$ python -q
>>> import numpy as np
>>> np.set_printoptions(precision=2, suppress=True, linewidth=200)
>>> rd = lambda a: np.round(a, 2) + 0
>>> J = np.load("case16.npy")
>>> J
array([[ -9.92,  -0.93, -11.86,   7.24,  10.37,   0.27],
       [  2.77,  11.3 ,   3.87,   7.9 ,  10.7 ,   8.53],
       [  5.14,   7.25,  -1.58, -12.23,   6.54,  11.23],
       [ 16.26,   1.67,   5.66,  -4.74,   1.01,   8.8 ],
       [  5.55, -11.31,   2.74,  -6.88,   4.87,  12.76],
       [  3.23, -11.51,  -3.8 , -10.03,   7.01,   9.65],
       [-15.3 ,  -1.67,   7.16,  -2.85, -10.17,   0.54],
       [ -1.31,   8.54, -11.92,  -1.95,  -8.31, -10.51],
       [  1.65,  -4.45,  -0.79, -12.77,  14.41,  -2.46],
       [ 15.44,  -5.7 ,   5.2 ,   7.03,   3.25,  -6.5 ],
       [ -2.43,   1.96, -11.72,  -8.96,  -0.2 , -13.13],
       [ -4.35,   5.47,   7.9 ,  -9.97, -13.62,  -1.96],
       [ 11.75,  -9.35,  -7.66,  -4.59,   3.91,  -8.92],
       [ 12.29,   8.32,   3.44,  -7.18,  -0.33,  10.78],
       [  2.18,  -3.21,  17.19,   5.61,  -3.96,  -6.52],
       [ -5.89,   9.09,   3.03,   1.7 ,   8.48,  14.1 ],
       [ 15.73,   7.61,  -3.34,  -8.6 ,   1.76,  -2.56],
       [  9.26,  -9.78,   7.13,  10.79,   4.46,   5.61],
       [  0.75, -12.52,   3.43, -13.26,  -7.26,  -1.56],
       [ 12.14, -10.78,   6.33,   8.71,   3.42,  -2.96],
       [ -6.78,   5.8 ,   6.45, -12.14,  -5.95,  -9.8 ],
       [  5.99,  -4.45,  -8.19, -11.54,   3.47,  11.48],
       [ -9.98,   1.44,   1.25,   8.49, -13.13,   7.24],
       [-17.61,  -4.98,   4.99,   0.32,  -6.34,   0.06],
       [ 16.79,   1.18,  -7.93,  -1.26,  -2.34,   6.82],
       [  0.7 ,  14.42, -10.56,   2.62,  -7.16,   4.68],
       [ -6.01,  -6.05,   4.57,  -5.81,  14.57,  -7.77],
       [  1.84,  10.35,   3.92,   5.54,   1.11,  15.57],
       [ -0.25,  -6.13,  -8.31,  14.11,   2.22,  -9.45],
       [-10.03,  -8.06,  -8.7 ,   6.32,   7.68,  -7.74],
       [  2.37,  18.39,   7.17,   1.02,   0.76,   1.81],
       [  8.51,   7.72, -10.25, -12.45,   2.31,  -1.62]])
>>> vec = np.array([-2, -1, 1, 0, 1, 0])
>>> target = J @ vec
>>> rd(np.linalg.pinv(J) @ J)
array([[1., 0., 0., 0., 0., 0.],
       [0., 1., 0., 0., 0., 0.],
       [0., 0., 1., 0., 0., 0.],
       [0., 0., 0., 1., 0., 0.],
       [0., 0., 0., 0., 1., 0.],
       [0., 0., 0., 0., 0., 1.]])
>>> rd(np.linalg.lstsq(J, target)[0])
array([-2., -1.,  1.,  0.,  1.,  0.])
>>> rng = np.random.default_rng(33611)
>>> target = target + 0.02 * rng.normal(size=32)
>>> rd(target)
array([ 19.28,  -2.27, -12.6 , -27.54,   7.81,   8.29,  29.22, -26.15,  14.75, -16.72,  -9.02,  -2.5 , -17.91, -29.81,  12.08,  14.16, -40.68,   2.85,   7.2 ,  -3.71,   8.22, -12.25,   6.62,  38.87,
       -45.05, -33.54,  37.2 ,  -9.  ,   0.55,  27.12, -15.19, -32.69])
>>> coef, *_ = np.linalg.lstsq(J, target)
>>> coef.round()
array([-2., -1.,  1.,  0.,  1., -0.])
>>> rd(np.linalg.norm(target - J @ coef))
np.float64(0.09)
>>> rd(coef)
array([-2., -1.,  1.,  0.,  1.,  0.])
>>> d = np.linalg.norm(J[:, None] - J[None], axis=-1)
>>> d.mean(axis=1).argmax()
np.int64(22)
>>> (d + 1e9 * np.eye(32)).round(6).argmin(axis=1)
array([29, 27, 13, 13,  5,  4, 23, 10, 26, 19,  7, 20,  9,  3, 19, 27, 31, 19,  5,  9, 11,  5,  6,  6,  3,  7,  8, 15, 29,  0,  1, 16])
>>> d[21].round(6).argsort(kind="stable")[:4]
array([21,  5,  2,  4])
>>> np.linalg.matrix_rank(d ** 2)
np.int64(8)
>>> W2 = J[[5, 29]].astype(float)
>>> for _ in range(3):
...     z = np.linalg.norm(J[:, None] - W2, axis=-1).argmin(axis=1)
...     W2 = np.array([J[z == j].mean(axis=0) for j in range(2)])
... 
>>> z
array([1, 0, 0, 0, 0, 0, 1, 1, 0, 0, 1, 1, 0, 0, 1, 0, 0, 0, 1, 0, 1, 0, 1, 1, 0, 1, 1, 0, 1, 1, 0, 0])
>>> rd(W2[1] - W2[0])
array([-13.56,  -1.29,  -1.  ,   2.02,  -7.1 ,  -9.09])
>>> rd(W2)
array([[ 7.82,  0.86,  0.27, -2.75,  4.16,  5.12],
       [-5.74, -0.42, -0.72, -0.73, -2.95, -3.98]])
>>> U, sig, vt = np.linalg.svd(W2, full_matrices=False)
>>> rd(sig)
array([12.91,  2.26])
>>> rd(np.abs(vt[0]))
array([0.75, 0.07, 0.05, 0.14, 0.39, 0.5 ])
>>> U.shape, sig.shape, vt.shape
((2, 2), (2,), (2, 6))
>>> rd(np.sqrt((sig ** 2).sum())), rd(np.linalg.norm(W2))
(np.float64(13.1), np.float64(13.1))
>>> (sig > 1e-8).sum()
np.int64(2)
>>> Ac = J - J.mean(axis=0)
>>> U, sig, vt = np.linalg.svd(Ac, full_matrices=False)
>>> np.abs(U[:, 0]).argmax()
np.int64(23)
>>> rd(Ac.mean(axis=0))
array([0., 0., 0., 0., 0., 0.])
>>> np.abs(vt[0]).argmax()
np.int64(0)
>>> rd((sig ** 2).sum() ** 2 / (sig ** 4).sum())
np.float64(5.41)
>>> F, _ = np.linalg.qr(np.array([[-1.1, -0.7, -0.3], [-0.1, -0.2, 1.4], [0.2, -0.4, 0.4]]))
>>> rd(F)
array([[-0.98, -0.15,  0.13],
       [-0.09, -0.27, -0.96],
       [ 0.18, -0.95,  0.25]])
>>> Y = np.array([[4, 7], [9, 0], [9, 2]])
>>> rd(F @ Y)
array([[ -4.07,  -6.59],
       [-11.39,  -2.54],
       [ -5.62,   1.74]])
>>> np.linalg.matrix_rank(F @ Y)
np.int64(2)
>>> np.vstack([F, Y.T]).shape
(5, 3)
>>> rd(np.einsum("ij->j", F))
array([-0.89, -1.37, -0.58])
>>> rd(np.einsum("ij,ij->i", F, F))
array([1., 1., 1.])
>>> rd(Y.T @ F.T)
array([[ -4.07, -11.39,  -5.62],
       [ -6.59,  -2.54,   1.74]])
>>> rd(np.einsum("ik,kj->ij", F, Y))
array([[ -4.07,  -6.59],
       [-11.39,  -2.54],
       [ -5.62,   1.74]])
>>> vec = np.array([2, 0, 0])
>>> rd(np.linalg.inv(F))
array([[-0.98, -0.09,  0.18],
       [-0.15, -0.27, -0.95],
       [ 0.13, -0.96,  0.25]])
>>> rd(np.linalg.norm(vec)), rd(np.linalg.norm(F @ vec))
(np.float64(2.0), np.float64(2.0))
>>> rd(F.T @ (F @ vec))
array([2., 0., 0.])
>>> rd(np.abs(np.linalg.eigvals(F)))
array([1., 1., 1.])
>>> [p for p in range(1, 25) if np.allclose(np.linalg.matrix_power(F, p), np.eye(3))]
[]
>>> w1 = np.array([[0, -2, -1, -3], [-2, -3, 3, -2], [1, -1, 2, -3]])
>>> coef = np.array([1, 0, 2, 3])
>>> act = np.maximum(F @ w1 + coef, 0)
>>> rd(act)
array([[1.43, 2.27, 2.8 , 5.84],
       [0.57, 1.94, 0.  , 6.68],
       [3.15, 2.25, 0.  , 3.63]])
>>> rd((act > 0).mean(axis=0))
array([1.  , 1.  , 0.33, 1.  ])
>>> (act > 0).astype(int)
array([[1, 1, 1, 1],
       [1, 1, 0, 1],
       [1, 1, 0, 1]])
>>> np.linalg.matrix_rank(act)
np.int64(3)
>>> W2 = np.array([[3, -6, 4], [-6, 7, 5], [-6, 6, -2], [-9, 3, -3]])
>>> w1 @ W2
array([[ 45, -29,   1],
       [ 12,   3, -23],
       [ 24, -10,   4]])
>>> (act @ W2).round(6).argmax(axis=1)
array([1, 1, 2])
>>> Y = act / np.linalg.norm(act, axis=1, keepdims=True)
>>> gram = Y @ Y.T
>>> np.argwhere(np.triu(np.abs(gram) > 0.95, 1))
array([], shape=(0, 2), dtype=int64)
>>> rd(np.degrees(np.arccos(np.clip(gram[2, 1], -1, 1))))
np.float64(34.84)
>>> (gram - 2 * np.eye(3)).round(6).argmax(axis=1)
array([1, 0, 0])
>>> O = F.astype(float).copy()
>>> for j in range(3):
...     O[:, j] -= O[:, :j] @ (O[:, :j].T @ O[:, j])
...     O[:, j] /= np.linalg.norm(O[:, j])
... 
>>> rd(O.T @ O)
array([[1., 0., 0.],
       [0., 1., 0.],
       [0., 0., 1.]])
>>> sig = 10 * 0.5 ** np.arange(4)
>>> O, _ = np.linalg.qr(np.array([[0.5, 0.7, -0.9, -0.6],
...     [0.9, -1.2, 0.3, 0.1],
...     [0.2, 0.4, -0.6, 0.3],
...     [-0.8, 0.1, -0.6, 1.6]]))
>>> M = rng.normal(size=(27, 4)) * sig @ O
>>> rd(M)
array([[ -3.92,   6.34,  -3.35,   5.04],
       [  4.53,   2.89,   1.32,   1.12],
       [  3.06,   5.89,   2.3 ,   2.31],
       [  4.22,  -5.79,   2.83,  -5.87],
       [ -6.46,   2.32,  -3.15,   2.28],
       [ -0.57,   9.83,  -3.99,   8.05],
       [  2.01,  -3.31,   2.57,  -0.49],
       [  9.55,  -6.59,   9.86,  -5.41],
       [ -1.68,   2.67,  -2.12,   4.31],
       [ -8.76,   6.1 ,  -6.14,   6.67],
       [  5.94,  -8.54,   1.81,  -5.2 ],
       [  0.19,   1.93,  -1.14,   2.59],
       [  3.47,  -7.1 ,   4.37,  -7.67],
       [ -3.64,  -2.48,  -3.03,   0.04],
       [ -9.85,   0.79,  -5.04,   2.18],
       [ -3.25,   3.22,  -3.56,   3.87],
       [ -3.96,   0.69,  -3.18,   0.54],
       [ -0.96, -12.1 ,   3.78,  -6.76],
       [ -1.78,   4.81,  -0.17,   0.35],
       [  6.19,  -0.09,   1.77,  -5.95],
       [ -8.08,   7.39,  -8.14,   7.23],
       [ -2.5 ,   8.75,  -3.44,   1.6 ],
       [  5.3 , -13.62,   4.9 ,  -7.75],
       [ -1.77,   6.  ,  -0.52,   1.45],
       [  2.67,  -8.63,   3.8 ,  -4.48],
       [ 12.51,   4.47,   6.36,  -2.11],
       [ -4.57, -12.43,  -1.95,  -4.53]])
>>> def softmax(z):
...     e = np.exp(z - z.max(axis=-1, keepdims=True))
...     return e / e.sum(axis=-1, keepdims=True)
... 
>>> rd(softmax(J).sum(axis=1))
array([1., 1., 1., 1., 1., 1., 1., 1., 1., 1., 1., 1., 1., 1., 1., 1., 1., 1., 1., 1., 1., 1., 1., 1., 1., 1., 1., 1., 1., 1., 1., 1.])
>>> rd(softmax(J[20]))
array([0.  , 0.34, 0.66, 0.  , 0.  , 0.  ])
>>> rd(softmax(J[20] + 4))
array([0.  , 0.34, 0.66, 0.  , 0.  , 0.  ])
>>> S = J @ J.T / np.sqrt(6)
>>> rd(softmax(S)[20] @ J)
array([ -6.78,   5.8 ,   6.45, -12.14,  -5.95,  -9.8 ])
>>> softmax(S).round(6).argmax(axis=1)
array([ 0,  1,  2,  3,  4,  5,  6,  7,  8,  9, 10, 11, 12, 13, 14, 15, 16, 17, 18, 19, 20, 21, 22, 23, 24, 25, 26, 27, 28, 29, 30, 31])
